% ipython --no-banner

In [1]: import numpy as np

In [2]: np.set_printoptions(precision=2, suppress=True, linewidth=200, floatmode="fixed")

In [3]: def rd(a):
   ...:     return np.round(a, 2) + 0
   ...: 

In [4]: X = np.load("mat.npy")

In [5]: X
Out[5]: 
array([[ 0,  3, -5, -4,  0, -2, -2],
       [ 0,  0, -4,  4, -5, -3, -3],
       [ 0,  0,  0, -2, -3,  5,  2],
       [ 0,  0,  0,  0,  5,  2,  1],
       [ 0,  0,  0,  0,  0, -1, -1],
       [ 0,  0,  0,  0,  0,  0, -4],
       [ 0,  0,  0,  0,  0,  0,  0]])

In [6]: rk = np.linalg.matrix_rank(X)

In [7]: rk
Out[7]: np.int64(6)

In [8]: ns = np.linalg.svd(X)[2][rk:].T

In [9]: ns.shape
Out[9]: (7, 1)

In [10]: np.linalg.matrix_rank(X.T @ X), np.linalg.matrix_rank(X @ X.T)
Out[10]: (np.int64(6), np.int64(6))

In [11]: ns @ ns.T
Out[11]: 
array([[1.00, 0.00, 0.00, 0.00, 0.00, 0.00, 0.00],
       [0.00, 0.00, 0.00, 0.00, 0.00, 0.00, 0.00],
       [0.00, 0.00, 0.00, 0.00, 0.00, 0.00, 0.00],
       [0.00, 0.00, 0.00, 0.00, 0.00, 0.00, 0.00],
       [0.00, 0.00, 0.00, 0.00, 0.00, 0.00, 0.00],
       [0.00, 0.00, 0.00, 0.00, 0.00, 0.00, 0.00],
       [0.00, 0.00, 0.00, 0.00, 0.00, 0.00, 0.00]])

In [12]: [int(np.linalg.matrix_rank(X[:i])) for i in range(1, len(X) + 1)]
Out[12]: [1, 2, 3, 4, 5, 6, 6]

In [13]: def softmax(z):
    ...:     e = np.exp(z - z.max(axis=-1, keepdims=True))
    ...:     return e / e.sum(axis=-1, keepdims=True)
    ...: 

In [14]: rd(softmax(X[2] + 3))
Out[14]: array([0.01, 0.01, 0.01, 0.00, 0.00, 0.93, 0.05])

In [15]: rd(softmax(X).sum(axis=1))
Out[15]: array([1.00, 1.00, 1.00, 1.00, 1.00, 1.00, 1.00])

In [16]: rd(softmax(10 * X[2]))
Out[16]: array([0.00, 0.00, 0.00, 0.00, 0.00, 1.00, 0.00])

In [17]: S = X @ X.T / np.sqrt(7)

In [18]: rd(softmax(S + np.triu(np.full(S.shape, -np.inf), 1)))
Out[18]: 
array([[1.00, 0.00, 0.00, 0.00, 0.00, 0.00, 0.00],
       [0.00, 1.00, 0.00, 0.00, 0.00, 0.00, 0.00],
       [0.00, 0.00, 1.00, 0.00, 0.00, 0.00, 0.00],
       [0.00, 0.00, 0.00, 1.00, 0.00, 0.00, 0.00],
       [0.27, 0.58, 0.00, 0.02, 0.13, 0.00, 0.00],
       [0.04, 0.17, 0.00, 0.00, 0.01, 0.78, 0.00],
       [0.14, 0.14, 0.14, 0.14, 0.14, 0.14, 0.14]])

In [19]: rd(softmax(S)[2] @ X)
Out[19]: array([ 0.00,  0.00,  0.00, -2.00, -3.00,  5.00,  2.00])
